% ipython --no-banner

In [1]: import numpy as np

In [2]: from numpy import linalg as LA

In [3]: np.set_printoptions(precision=2, suppress=True, linewidth=160, legacy="1.25")

In [4]: tidy = lambda a: np.round(a, 2) + 0

In [5]: mat = np.load("arr.npy")

In [6]: print(mat)
[[ 1 -2  4]
 [ 1 -1  1]
 [ 1  0  0]
 [ 1  1  1]
 [ 1  2  4]
 [ 1  3  9]
 [ 1  4 16]
 [ 1  5 25]]

In [7]: # column 2 dominates

In [8]: def softmax(z):
   ...:     e = np.exp(z - z.max(axis=-1, keepdims=True))
   ...:     return e / e.sum(axis=-1, keepdims=True)
   ...: 

In [9]: print(tidy(softmax(mat[4])))
[0.04 0.11 0.84]

In [10]: scores = mat @ mat.T / np.sqrt(3)

In [11]: print(softmax(scores).round(6).argmax(axis=1))
[7 7 0 7 7 7 7 7]

In [12]: tidy(softmax(scores + np.triu(np.full(scores.shape, -np.inf), 1)))
Out[12]: 
array([[1.  , 0.  , 0.  , 0.  , 0.  , 0.  , 0.  , 0.  ],
       [0.91, 0.09, 0.  , 0.  , 0.  , 0.  , 0.  , 0.  ],
       [0.33, 0.33, 0.33, 0.  , 0.  , 0.  , 0.  , 0.  ],
       [0.38, 0.12, 0.12, 0.38, 0.  , 0.  , 0.  , 0.  ],
       [0.01, 0.  , 0.  , 0.  , 0.99, 0.  , 0.  , 0.  ],
       [0.  , 0.  , 0.  , 0.  , 0.  , 1.  , 0.  , 0.  ],
       [0.  , 0.  , 0.  , 0.  , 0.  , 0.  , 1.  , 0.  ],
       [0.  , 0.  , 0.  , 0.  , 0.  , 0.  , 0.  , 1.  ]])

In [13]: print(tidy(softmax(scores)[4] @ mat))
[ 1.  5. 25.]

In [14]: tidy(softmax(scores))
Out[14]: 
array([[0.  , 0.  , 0.  , 0.  , 0.  , 0.  , 0.  , 1.  ],
       [0.  , 0.  , 0.  , 0.  , 0.  , 0.  , 0.01, 0.99],
       [0.12, 0.12, 0.12, 0.12, 0.12, 0.12, 0.12, 0.12],
       [0.  , 0.  , 0.  , 0.  , 0.  , 0.  , 0.  , 1.  ],
       [0.  , 0.  , 0.  , 0.  , 0.  , 0.  , 0.  , 1.  ],
       [0.  , 0.  , 0.  , 0.  , 0.  , 0.  , 0.  , 1.  ],
       [0.  , 0.  , 0.  , 0.  , 0.  , 0.  , 0.  , 1.  ],
       [0.  , 0.  , 0.  , 0.  , 0.  , 0.  , 0.  , 1.  ]])
